% python3 -q
>>> import numpy as np
>>> import numpy.linalg as la
>>> np.set_printoptions(precision=2, suppress=True, linewidth=100, sign=" ")
>>> feats = np.load("dump.npy")
>>> feats
array([[ 0,  0,  1,  1, -2, -1, -1, -2],
       [-2,  4,  2,  0,  2, -1, -2, -1],
       [ 2, -4, -2, -1,  2,  2, -2,  2],
       [-1,  2,  1, -2,  2, -1, -2,  0],
       [ 1, -2, -1,  2,  1,  2, -2, -1]])
>>> out = feats / np.sqrt((feats ** 2).mean(axis=1, keepdims=True))
>>> la.matrix_rank(out) == la.matrix_rank(feats)
np.True_
>>> la.norm(out, axis=1)
array([ 2.83,  2.83,  2.83,  2.83,  2.83])
>>> out[4]
array([ 0.63, -1.26, -0.63,  1.26,  0.63,  1.26, -1.26, -0.63])
>>> cov = feats.T @ feats
>>> la.matrix_rank(cov)
np.int64(5)
>>> print(np.diag(cov))
[ 10  40  11  10  17  11  17  10]
>>> (feats @ feats.T).shape
(5, 5)
>>> np.round(la.eigvalsh(cov)[::-1], 2) + 0
array([ 72.29,  31.69,  17.04,   4.78,   0.2 ,   0.  ,   0.  ,   0.  ])
>>> mat = np.loadtxt("run9.csv", delimiter=",")
>>> mat
array([[ 4.,  0., -4.,  2.,  4., -4.,  2.,  4.,  4.],
       [ 0.,  1., -2.,  0.,  2.,  2.,  0.,  2., -1.],
       [-4., -2.,  8., -2., -8.,  0., -2., -8., -2.],
       [ 2.,  0., -2.,  1.,  2., -2.,  1.,  2.,  2.],
       [ 4.,  2., -8.,  2.,  8.,  0.,  2.,  8.,  2.],
       [-4.,  2.,  0., -2.,  0.,  8., -2.,  0., -6.],
       [ 2.,  0., -2.,  1.,  2., -2.,  1.,  2.,  2.],
       [ 4.,  2., -8.,  2.,  8.,  0.,  2.,  8.,  2.],
       [ 4., -1., -2.,  2.,  2., -6.,  2.,  2.,  5.]])
>>> round(la.det(mat), 2)
np.float64(0.0)
>>> np.trace(mat)
np.float64(44.0)
>>> mat.inv()
Traceback (most recent call last):
  File "<python-input-18>", line 1, in <module>
    mat.inv()
    ^^^^^^^
AttributeError: 'numpy.ndarray' object has no attribute 'inv'
>>> mat @ mat
array([[ 104.,   12., -128.,   52.,  128.,  -80.,   52.,  128.,   92.],
       [  12.,   18.,  -48.,    6.,   48.,   24.,    6.,   48.,   -6.],
       [-128.,  -48.,  224.,  -64., -224.,   32.,  -64., -224.,  -80.],
       [  52.,    6.,  -64.,   26.,   64.,  -40.,   26.,   64.,   46.],
       [ 128.,   48., -224.,   64.,  224.,  -32.,   64.,  224.,   80.],
       [ -80.,   24.,   32.,  -40.,  -32.,  128.,  -40.,  -32., -104.],
       [  52.,    6.,  -64.,   26.,   64.,  -40.,   26.,   64.,   46.],
       [ 128.,   48., -224.,   64.,  224.,  -32.,   64.,  224.,   80.],
       [  92.,   -6.,  -80.,   46.,   80., -104.,   46.,   80.,   98.]])
>>> (mat + mat.T) / 2
array([[ 4.,  0., -4.,  2.,  4., -4.,  2.,  4.,  4.],
       [ 0.,  1., -2.,  0.,  2.,  2.,  0.,  2., -1.],
       [-4., -2.,  8., -2., -8.,  0., -2., -8., -2.],
       [ 2.,  0., -2.,  1.,  2., -2.,  1.,  2.,  2.],
       [ 4.,  2., -8.,  2.,  8.,  0.,  2.,  8.,  2.],
       [-4.,  2.,  0., -2.,  0.,  8., -2.,  0., -6.],
       [ 2.,  0., -2.,  1.,  2., -2.,  1.,  2.,  2.],
       [ 4.,  2., -8.,  2.,  8.,  0.,  2.,  8.,  2.],
       [ 4., -1., -2.,  2.,  2., -6.,  2.,  2.,  5.]])
>>> data = np.load("mat.npy")
>>> print(data)
[[  2.45   0.2    0.     0.5    2.4   -1.3    0.  ]
 [  3.52  -0.9    0.6    0.7    0.     0.8   -0.7 ]
 [  6.52  -0.7    0.5    1.3    1.3    0.4   -0.2 ]
 [  8.02   2.6   -1.7    1.6    0.7   -1.5   -0.5 ]
 [  4.04  -0.4    0.4    0.8    0.9   -0.1    0.6 ]
 [  2.06  -0.6    1.1    0.4   -0.5    1.9    0.5 ]
 [ -9.51   0.    -0.1   -1.9   -0.3    0.7    0.4 ]
 [-11.47   1.    -1.    -2.3    0.6    1.6   -1.  ]
 [  1.04   0.7    1.5    0.2    1.3    0.4    1.9 ]
 [ -6.5   -0.2   -1.1   -1.3    0.2    0.1   -0.2 ]
 [  6.98   1.1    0.5    1.4   -0.1    0.7    0.  ]
 [  0.62   0.2    0.2    0.1    0.3    0.6   -1.2 ]
 [ -9.44  -0.2   -1.8   -1.9    0.7    2.8   -0.2 ]
 [ 10.5   -1.2    1.     2.1    1.8    1.9   -1.2 ]
 [ -3.94  -0.1    1.1   -0.8   -0.3   -0.8   -0.2 ]
 [  1.59  -0.6    0.9    0.3   -1.     0.8    1.9 ]
 [  0.57   0.1    1.4    0.1    0.1    0.2   -0.8 ]
 [  9.04  -1.7   -0.3    1.8   -1.4   -0.7    1.1 ]
 [  8.43  -0.6    0.7    1.7   -0.1   -2.1    1.2 ]
 [ -1.95  -1.4    0.3   -0.4    1.5    0.2   -0.6 ]
 [ -3.04   1.7   -1.2   -0.6   -0.6    0.6    0.8 ]
 [ -2.56  -0.2   -0.7   -0.5   -0.3    0.4   -0.1 ]
 [  1.46  -1.5   -1.1    0.3   -0.3    0.6    0.1 ]
 [ -2.95   2.     0.3   -0.6    0.8   -1.     0.9 ]
 [ -5.04  -0.2   -1.4   -1.     0.3    1.3   -0.4 ]
 [ -3.02   0.2    1.1   -0.6   -0.3    0.    -1.8 ]
 [ -4.55   0.4    0.5   -0.9    0.8    1.2    0.1 ]
 [ -3.99  -1.1    1.3   -0.8    2.8   -1.1    0.1 ]
 [  0.02   0.9   -0.4    0.     0.4   -1.8   -0.6 ]
 [  4.96   1.     0.4    1.     0.5   -0.5   -0.1 ]
 [-13.07   0.4    1.5   -2.6    1.6   -0.3   -1.6 ]
 [ -2.    -0.7   -0.1   -0.4    0.4    1.3   -0.4 ]
 [  2.09   2.    -0.5    0.4    0.7   -0.3    0.2 ]
 [ -3.98   1.8   -0.7   -0.8   -1.8   -0.2    2.1 ]
 [ 10.6    0.8    0.2    2.1   -2.2    1.6   -0.6 ]]
>>> # column 0 is much longer than the rest
>>> x0 = np.array([-2, -2, -2, 0, 1, -1, 1])
>>> y = data @ x0
>>> beta, lr = np.zeros(7), 1 / la.norm(data, 2) ** 2
>>> for i in range(12):
...     beta -= lr * data.T @ (data @ beta - y)
...     if i % 2 == 0: print(i, round(la.norm(data @ beta - y), 2))
... 
0 15.62
2 15.06
4 14.51
6 14.0
8 13.5
10 13.02
>>> print(round(float(la.cond(data)), 2))
661.5
